>>> import numpy as np
>>> import numpy.linalg as la
>>> np.set_printoptions(precision=1, suppress=True, linewidth=140)
>>> F = np.array([[-1, -3, -3, -2], [-1, -3, -3, -2], [2, 1, -3, 1], [-1, -3, -3, 0]])
>>> Uu, s, Vt = la.svd(F)
>>> vecs = Vt[:(s > 1e-8).sum()]
>>> rng = np.random.default_rng(95)
>>> x0 = F[3] + -2 * F[2] + rng.integers(2) * np.eye(4)[0]
>>> x0
array([-5., -5.,  3., -2.])
>>> np.round(vecs.T @ vecs, 1) + 0
array([[ 0.4,  0.4, -0.2,  0. ],
       [ 0.4,  0.7,  0.2,  0. ],
       [-0.2,  0.2,  0.9,  0. ],
       [ 0. ,  0. ,  0. ,  1. ]])
>>> print(np.diag(vecs.T @ vecs))
[0.4 0.7 0.9 1. ]
>>> np.allclose(vecs.T @ vecs @ x0, x0)
True
>>> data = np.array([[0.2, 7.2, -0.9],
...     [0.0, -4.6, 1.5],
...     [-0.2, -1.9, 2.2],
...     [-0.1, 6.4, -0.8],
...     [0.0, 5.1, 1.3],
...     [0.1, -4.1, -1.1],
...     [-0.1, -7.2, 0.7],
...     [0.4, -1.3, 0.1],
...     [0.0, -0.5, 1.3],
...     [-0.3, 3.9, -0.2],
...     [0.1, -1.5, -0.1],
...     [-0.3, -5.8, -1.3],
...     [-0.2, -15.9, 0.5],
...     [0.1, 0.4, -0.5],
...     [-0.1, 4.4, 0.2]])
>>> d = la.norm(data[:, None] - data[None], axis=-1)
>>> la.norm(data - data.mean(axis=0), axis=1)
array([ 8.3,  3.8,  2.2,  7.5,  6.2,  3.3,  6.2,  0.5,  1.2,  4.9,  0.6,  5. , 14.9,  1.6,  5.4])
>>> la.matrix_rank(d ** 2)
np.int64(5)
>>> np.flatnonzero(d[11] < d.mean() / 2)
array([ 1,  5,  6, 11])
>>> Xc = data - data.mean(axis=0)
>>> vecs = la.svd(Xc)[2][:1]
>>> M2 = Xc - Xc @ vecs.T @ vecs
>>> (Xc @ vecs.T).std(axis=0)
array([5.9])
>>> print(la.norm(M2, axis=1).round(6).argmax())
2
>>> round(la.norm(M2) / la.norm(Xc), 1)
np.float64(0.2)
>>> np.round(np.diag(vecs.T @ vecs), 1) + 0
array([0., 1., 0.])
>>> labels = rng.permutation(3)
>>> M2 = data[:, labels] * rng.choice([-1, 1], 3)
>>> M2
array([[-7.2,  0.9, -0.2],
       [ 4.6, -1.5, -0. ],
       [ 1.9, -2.2,  0.2],
       [-6.4,  0.8,  0.1],
       [-5.1, -1.3, -0. ],
       [ 4.1,  1.1, -0.1],
       [ 7.2, -0.7,  0.1],
       [ 1.3, -0.1, -0.4],
       [ 0.5, -1.3, -0. ],
       [-3.9,  0.2,  0.3],
       [ 1.5,  0.1, -0.1],
       [ 5.8,  1.3,  0.3],
       [15.9, -0.5,  0.2],
       [-0.4,  0.5, -0.1],
       [-4.4, -0.2,  0.1]])
>>> Uu, _, Vt = la.svd(data.T @ M2)
>>> labels
array([1, 2, 0])
>>> print(np.round(Uu @ Vt, 1) + 0)
[[ 0.  0. -1.]
 [-1.  0.  0.]
 [ 0. -1.  0.]]
>>> Xc = (data - data.mean(axis=0)) / data.std(axis=0)
>>> print(Xc.std(axis=0))
[1. 1. 1.]
>>> c = la.lstsq(np.delete(Xc, 1, axis=1), Xc[:, 1])[0]
>>> print(c)
[ 0.2 -0.1]
>>> M = np.array([[6.0, 1.0, 1.0, 1.0, 1.0, 1.0],
...     [1.0, 6.0, 1.0, 1.0, 1.0, 1.0],
...     [1.0, 1.0, 6.0, 1.0, 1.0, 1.0],
...     [1.0, 1.0, 1.0, 6.0, 1.0, 1.0],
...     [1.0, 1.0, 1.0, 1.0, 6.0, 1.0],
...     [1.0, 1.0, 1.0, 1.0, 1.0, 6.0]])
>>> labels = rng.permutation(6)
>>> labels
array([0, 4, 5, 3, 2, 1])
>>> M2 = M[labels][:, labels]
>>> np.round(la.det(M2), 1), round(la.det(M[labels]), 1)
(np.float64(34375.0), np.float64(-34375.0))
>>> print(M2)
[[6. 1. 1. 1. 1. 1.]
 [1. 6. 1. 1. 1. 1.]
 [1. 1. 6. 1. 1. 1.]
 [1. 1. 1. 6. 1. 1.]
 [1. 1. 1. 1. 6. 1.]
 [1. 1. 1. 1. 1. 6.]]
>>> np.trace(M2)
np.float64(36.0)
>>> np.diag(M2)
array([6., 6., 6., 6., 6., 6.])
